>>> import numpy as np
>>> from numpy import linalg as LA
>>> np.set_printoptions(suppress=True, linewidth=100)
>>> m1 = np.array([[1, -3, 9, -27],
...     [1, -2, 4, -8],
...     [1, -1, 1, -1],
...     [1, 0, 0, 0],
...     [1, 1, 1, 1],
...     [1, 2, 4, 8],
...     [1, 3, 9, 27],
...     [1, 4, 16, 64],
...     [1, 5, 25, 125],
...     [1, 6, 36, 216],
...     [1, 7, 49, 343],
...     [1, 8, 64, 512],
...     [1, 9, 81, 729],
...     [1, 10, 100, 1000]])
>>> M2 = np.c_[m1[:, :2] @ np.array([[5, 3], [-3, 1]]), np.array([-4, -5, 3, -4, 3, -4, -2, 5, 5, -1, 5, 2, 0, -4])]
>>> M2
array([[ 14,   0,  -4],
       [ 11,   1,  -5],
       [  8,   2,   3],
       [  5,   3,  -4],
       [  2,   4,   3],
       [ -1,   5,  -4],
       [ -4,   6,  -2],
       [ -7,   7,   5],
       [-10,   8,   5],
       [-13,   9,  -1],
       [-16,  10,   5],
       [-19,  11,   2],
       [-22,  12,   0],
       [-25,  13,  -4]])
>>> np.round(LA.lstsq(m1, M2[:, 0])[0], 2) + 0
array([ 5., -3.,  0.,  0.])
>>> round(LA.norm(m1) ** 2 / LA.norm(m1, 2) ** 2, 2)
np.float64(1.0)
>>> m1[3] @ m1[10]
np.int64(1)
>>> round(LA.norm(m1[3] - m1[10]), 2)
np.float64(346.55)
>>> np.round(LA.norm(m1, 1), 2), round(LA.norm(m1, np.inf), 2)
(np.float64(3061.0), np.float64(1111.0))
>>> M2 = np.array([[3, 1, -2], [-5, -3, 4], [-5, 2, 5], [2, -4, -5]])
>>> LA.matrix_rank(m1 @ M2)
np.int64(3)
>>> np.einsum("ik,kj->ji", m1, M2)
array([[  -81,   -23,     1,     3,    -5,   -11,    -3,    31,   103,   225,   409,   667,  1011,
         1453],
       [  136,    47,    10,     1,    -4,   -29,   -98,  -235,  -464,  -809, -1294, -1943, -2780,
        -3829],
       [  166,    50,     4,    -2,     2,   -14,   -80,  -226,  -482,  -878, -1444, -2210, -3206,
        -4462]])
>>> np.einsum("ij->j", m1)
array([  14,   49,  399, 2989])
>>> feats = np.load("w.npy")
>>> feats
array([[3, 0, 9, 3, 1],
       [1, 2, 3, 3, 2],
       [2, 2, 6, 2, 1],
       [2, 1, 6, 1, 2],
       [0, 0, 0, 2, 2],
       [2, 1, 6, 0, 2],
       [3, 3, 9, 2, 3],
       [1, 3, 3, 2, 2],
       [0, 0, 0, 1, 2],
       [3, 2, 9, 1, 0],
       [2, 0, 6, 2, 2],
       [1, 3, 3, 0, 2]])
>>> # rank 4
>>> Ac = feats - feats.mean(axis=0)
>>> left, sigma, Vt = LA.svd(Ac, full_matrices=False)
>>> np.abs(left[:, 0]).argmax()
np.int64(8)
>>> LA.matrix_rank(Ac)
np.int64(4)
>>> left, sigma, Vt = LA.svd(feats)
>>> sigma.round(2) + 0
array([23.05,  5.51,  4.01,  2.67,  0.  ])
>>> np.argmax(sigma[:-1] / (sigma[1:] + 1e-6)) + 1
np.int64(4)
>>> M2 = left[:, :4] @ np.diag(sigma[:4]) @ Vt[:4]
>>> np.round(LA.norm(feats - M2) / LA.norm(feats), 2)
np.float64(0.0)
>>> LA.matrix_rank(feats, rtol=0.05)
np.int64(4)
>>> M2.round(2) + 0
array([[3., 0., 9., 3., 1.],
       [1., 2., 3., 3., 2.],
       [2., 2., 6., 2., 1.],
       [2., 1., 6., 1., 2.],
       [0., 0., 0., 2., 2.],
       [2., 1., 6., 0., 2.],
       [3., 3., 9., 2., 3.],
       [1., 3., 3., 2., 2.],
       [0., 0., 0., 1., 2.],
       [3., 2., 9., 1., 0.],
       [2., 0., 6., 2., 2.],
       [1., 3., 3., 0., 2.]])
>>> np.round(LA.norm(feats - M2, 2), 2), round(float(sigma[4]), 2)
(np.float64(0.0), 0.0)
